$ python3 -q
>>> import numpy as np
>>> np.set_printoptions(precision=2, suppress=True, linewidth=140, legacy="1.25")
>>> Y = np.array([[1.0], [-0.7], [1.0]])
>>> W2 = np.array([[-0.7, -1.6]])
>>> E = Y @ W2
>>> E
array([[-0.7 , -1.6 ],
       [ 0.49,  1.12],
       [-0.7 , -1.6 ]])
>>> np.argsort(-np.linalg.norm(E, axis=0).round(6), kind="stable")[:3]
array([1, 0])
>>> [round(float(x), 2) for x in np.linalg.svd(E, compute_uv=False)[:3]]
[2.76, 0.0]
>>> np.linalg.cond(E) > 100
True
>>> np.linalg.matrix_rank(E, rtol=0.1)
1
>>> np.round(np.linalg.norm(E, 2) / np.linalg.norm(E), 2)
1.0
>>> rank = np.linalg.matrix_rank(E)
>>> rank
1
>>> null = np.linalg.svd(E)[2][rank:].T
>>> null.shape
(2, 1)
>>> [int(np.linalg.matrix_rank(E[:, :j + 1])) for j in range(2)]
[1, 1]
>>> np.round(E @ null, 2) + 0
array([[0.],
       [0.],
       [0.]])
>>> np.linalg.matrix_rank(E.T @ E), np.linalg.matrix_rank(E @ E.T)
(1, 1)
>>> null[:, 0] / null[np.abs(null[:, 0]).round(6).argmax(), 0]
array([ 1.  , -0.44])
>>> null @ null.T
array([[ 0.84, -0.37],
       [-0.37,  0.16]])
>>> feats = np.loadtxt("x.csv", delimiter=",")
>>> feats
array([[ 0.66, -0.07, -0.07, -0.74],
       [-0.07,  0.99, -0.01, -0.15],
       [-0.07, -0.01,  0.99, -0.15],
       [-0.74, -0.15, -0.15, -0.64]])
>>> x0 = np.array([1, 1, 0, 1])
>>> np.linalg.inv(feats)
array([[ 0.66, -0.07, -0.07, -0.74],
       [-0.07,  0.99, -0.01, -0.15],
       [-0.07, -0.01,  0.99, -0.15],
       [-0.74, -0.15, -0.15, -0.64]])
>>> round(float(np.linalg.norm(x0)), 2), round(float(np.linalg.norm(feats @ x0)), 2)
(1.73, 1.73)
>>> np.round(feats.T @ (feats @ x0), 2) + 0
array([1., 1., 0., 1.])
>>> 4 - np.linalg.matrix_rank(feats - np.eye(4), tol=1e-8)
3
>>> np.sort(np.abs(np.degrees(np.angle(np.linalg.eigvals(feats)))))
array([  0.,   0.,   0., 180.])
